% ipython --no-banner

In [1]: import numpy as np

In [2]: import numpy.linalg as la

In [3]: np.set_printoptions(precision=2, suppress=True, linewidth=140)

In [4]: A = np.load("data.npy")

In [5]: A.round(2) + 0
Out[5]: 
array([[-2.  ,  1.81, -1.21],
       [-2.  , -5.7 , 10.04],
       [-2.  , -0.5 ,  2.26],
       [-2.  ,  5.53, -6.79],
       [-2.  ,  0.98,  0.03],
       [-2.  , -1.49,  3.74],
       [-2.  , -5.7 , 10.06],
       [-2.  ,  1.36, -0.54],
       [-2.  ,  3.98, -4.47],
       [-2.  , -3.07,  6.11],
       [-2.  ,  5.62, -6.93],
       [-2.  , -6.32, 10.98],
       [-2.  ,  0.  ,  1.5 ],
       [-2.  , -0.01,  1.51],
       [-2.  ,  2.73, -2.59],
       [-2.  , -0.21,  1.81],
       [-2.  , -2.21,  4.82],
       [-2.  ,  5.29, -6.43],
       [-2.  ,  3.82, -4.24],
       [-2.  ,  5.52, -6.77],
       [-2.  ,  0.04,  1.44]])

In [6]: # rows and columns are dependent

In [7]: Uu, sig, Vh = la.svd(A)

In [8]: V = Vh[:(sig > 1e-8).sum()]

In [9]: rng = np.random.default_rng(115)

In [10]: x0 = A[20] + 3 * A[13] + rng.integers(2) * np.eye(3)[2]

In [11]: x0
Out[11]: array([-8.  ,  0.02,  6.97])

In [12]: np.allclose(V.T @ V @ x0, x0)
Out[12]: False

In [13]: arr = np.array([[0, 3], [-2, 1]])

In [14]: blk = np.stack([arr, 2 * arr, arr[::-1]])

In [15]: la.matrix_rank(blk)
Out[15]: array([2, 2, 2])

In [16]: la.det(blk)
Out[16]: array([ 6., 24., -6.])

In [17]: la.matrix_rank(blk.reshape(3, -1))
Out[17]: np.int64(2)

In [18]: np.einsum("bij,cij->bc", blk, blk)
Out[18]: 
array([[14, 28,  6],
       [28, 56, 12],
       [ 6, 12, 14]])

In [19]: la.norm(blk, axis=(1, 2))
Out[19]: array([3.74, 7.48, 3.74])

In [20]: z = rng.permutation(2)

In [21]: z
Out[21]: array([1, 0])

In [22]: A2 = arr[z][:, z]

In [23]: round(float(la.det(A2)), 2), round(la.det(arr[z]), 2)
Out[23]: (6.0, np.float64(-6.0))

In [24]: np.trace(A2)
Out[24]: np.int64(1)

In [25]: np.sort(np.abs(la.eigvals(A2)))
Out[25]: array([2.45, 2.45])

In [26]: A2
Out[26]: 
array([[ 1, -2],
       [ 3,  0]])

In [27]: arr.ravel(order="F")
Out[27]: array([ 0, -2,  3,  1])

In [28]: blk = arr.reshape(2, 2, -1)

In [29]: np.einsum("ihd,jhd->hij", blk, blk).shape
Out[29]: (2, 2, 2)

In [30]: blk.shape
Out[30]: (2, 2, 1)

In [31]: np.round(la.det(arr), 2)
Out[31]: np.float64(6.0)

In [32]: np.allclose(arr @ arr.T, arr.T @ arr)
Out[32]: False

In [33]: assert arr == arr.T
Traceback (most recent call last):
  Cell In[33], line 1
    assert arr == arr.T
ValueError: The truth value of an array with more than one element is ambiguous. Use a.any() or a.all()


In [34]: np.sort(np.abs(la.eigvals(arr)))
Out[34]: array([2.45, 2.45])

In [35]: arr @ arr
Out[35]: 
array([[-6,  3],
       [-2, -5]])

In [36]: q, V = la.qr(arr[:, :1])[0], la.qr(arr[:, 1:])[0]

In [37]: sig = la.svd(q.T @ V, compute_uv=False)

In [38]: np.degrees(np.arccos(sig.clip(0, 1)))
Out[38]: array([71.57])

In [39]: (sig > 0.9).sum()
Out[39]: np.int64(0)

In [40]: r0 = np.array([1, 2, -3]) + 0.5

In [41]: feats = np.outer(r0, r0) / (r0 @ r0)

In [42]: feats
Out[42]: 
array([[ 0.15,  0.25, -0.25],
       [ 0.25,  0.42, -0.42],
       [-0.25, -0.42,  0.42]])

In [43]: la.cond(A) > 100
Out[43]: np.True_

In [44]: np.argsort(-la.norm(A, axis=0).round(6), kind="stable")[:3]
Out[44]: array([2, 1, 0])

In [45]: round(la.norm(A, 2) / la.norm(A), 2)
Out[45]: np.float64(0.95)

In [46]: E = np.minimum.outer(np.arange(1, 4), np.arange(1, 4)) * 2

In [47]: E
Out[47]: 
array([[2, 2, 2],
       [2, 4, 4],
       [2, 4, 6]])

In [48]: # equal to its transpose

In [49]: x0 = np.array([-2, -2, 0])

In [50]: rhs = E @ x0

In [51]: rhs
Out[51]: array([ -8, -12, -12])

In [52]: la.solve(E.T, E[0])
Out[52]: array([1., 0., 0.])

In [53]: evals, V = la.eigh(E)

In [54]: x0 = np.array([3, 2, 0])

In [55]: V * np.abs(evals) @ V.T
Out[55]: 
array([[2., 2., 2.],
       [2., 4., 4.],
       [2., 4., 6.]])

In [56]: (np.sign(V[:, -1].round(6)) == np.sign(V[0, -1].round(6))).astype(int)
Out[56]: array([1, 1, 1])

In [57]: V * np.maximum(evals, 0) @ V.T
Out[57]: 
array([[2., 2., 2.],
       [2., 4., 4.],
       [2., 4., 6.]])

In [58]: Lm = la.cholesky(E)

In [59]: E / np.sqrt(np.outer(np.diag(E), np.diag(E)))
Out[59]: 
array([[1.  , 0.71, 0.58],
       [0.71, 1.  , 0.82],
       [0.58, 0.82, 1.  ]])

In [60]: Lm
Out[60]: 
array([[1.41, 0.  , 0.  ],
       [1.41, 1.41, 0.  ],
       [1.41, 1.41, 1.41]])

In [61]: round(float(np.prod(np.diag(Lm)) ** 2), 2), np.round(la.det(E), 2)
Out[61]: (8.0, np.float64(8.0))

In [62]: Lm @ Lm.T
Out[62]: 
array([[2., 2., 2.],
       [2., 4., 4.],
       [2., 4., 6.]])

In [63]: J = np.load("m.npy")

In [64]: J
Out[64]: 
array([[ 0.,  3.,  1.],
       [ 1.,  0.,  1.],
       [ 0.,  0., -3.]])

In [65]: np.sort(np.abs(la.eigvals(J)))
Out[65]: array([1.73, 1.73, 3.  ])

In [66]: (J + J.T) / 2
Out[66]: 
array([[ 0. ,  2. ,  0.5],
       [ 2. ,  0. ,  0.5],
       [ 0.5,  0.5, -3. ]])

In [67]: (J - J.T) / 2
Out[67]: 
array([[ 0. ,  1. ,  0.5],
       [-1. ,  0. ,  0.5],
       [-0.5, -0.5,  0. ]])

In [68]: J.inv()
Traceback (most recent call last):
  Cell In[68], line 1
    J.inv()
AttributeError: 'numpy.ndarray' object has no attribute 'inv'


In [69]: np.allclose(J @ J.T, J.T @ J)
Out[69]: False

In [70]: proj = np.triu(np.array([[2, -1, 2], [2, 4, 0], [4, -2, -3]]), 1) + np.eye(3)

In [71]: A2 = proj @ J @ la.inv(proj)

In [72]: np.trace(A2), np.trace(J)
Out[72]: (np.float64(-3.0), np.float64(-3.0))

In [73]: round(la.det(A2), 2)
Out[73]: np.float64(9.0)

In [74]: np.poly(A2)
Out[74]: array([ 1.,  3., -3., -9.])

In [75]: W0 = np.load("x.npy")

In [76]: W0
Out[76]: 
array([[ 14.09,  -2.42, -13.99],
       [-10.62, -10.37,  13.41],
       [  6.24, -18.89,  -2.02],
       [ 12.98,   4.63, -14.5 ],
       [-13.94,   0.3 ,  14.34],
       [ 12.46, -11.96, -10.08],
       [ 11.17, -14.44,  -8.17],
       [  1.64, -19.72,   2.93],
       [ 13.67,  -7.89, -12.28],
       [ -9.16,  16.91,   5.5 ],
       [  3.18, -19.7 ,   1.33]])

In [77]: np.abs(np.diag(la.qr(W0)[1])) > 1e-9
Out[77]: array([ True,  True, False])

In [78]: np.allclose(W0[:-1].T @ la.lstsq(W0[:-1].T, W0[-1])[0], W0[-1])
Out[78]: True

In [79]: np.unique(W0.round(6), axis=0).shape
Out[79]: (11, 3)

In [80]: try:
    ...:     la.inv(W0)
    ...: except la.LinAlgError as e:
    ...:     print("failed:", e)
    ...: 
failed: Last 2 dimensions of the array must be square

In [81]: la.matrix_rank(W0, rtol=0.1)
Out[81]: np.int64(2)

In [82]: np.argsort(-la.norm(W0, axis=0).round(6), kind="stable")[:3]
Out[82]: array([1, 0, 2])

In [83]: cen = W0 - W0.mean(axis=0)

In [84]: V = la.svd(cen)[2][:2]

In [85]: A2 = cen - cen @ V.T @ V

In [86]: la.norm(A2, axis=1).round(6).argmax()
Out[86]: np.int64(0)

In [87]: np.diag(V.T @ V)
Out[87]: array([0.5 , 0.97, 0.53])

In [88]: C2 = np.cov(W0, rowvar=False)

In [89]: C2
Out[89]: 
array([[ 111.85,  -33.71, -107.7 ],
       [ -33.71,  133.37,    3.59],
       [-107.7 ,    3.59,  110.46]])

In [90]: round(np.corrcoef(W0[:, 0], W0[:, 1])[0, 1], 2)
Out[90]: np.float64(-0.28)

In [91]: np.corrcoef(W0.T)
Out[91]: 
array([[ 1.  , -0.28, -0.97],
       [-0.28,  1.  ,  0.03],
       [-0.97,  0.03,  1.  ]])

In [92]: np.argsort(-W0.std(axis=0).round(6), kind="stable")
Out[92]: array([1, 0, 2])

In [93]: W0.std(axis=0)
Out[93]: array([10.08, 11.01, 10.02])

In [94]: Uu, sig, Vh = la.svd(C2)

In [95]: V = Vh[:(sig > 1e-8).sum()]

In [96]: x0 = C2[1] + 3 * C2[2] + rng.integers(2) * np.eye(3)[0]

In [97]: x0
Out[97]: array([-356.8 ,  144.13,  334.97])

In [98]: round(float(la.norm(x0 - V.T @ V @ x0)), 2)
Out[98]: 0.0

In [99]: np.allclose(V.T @ V @ x0, x0)
Out[99]: True
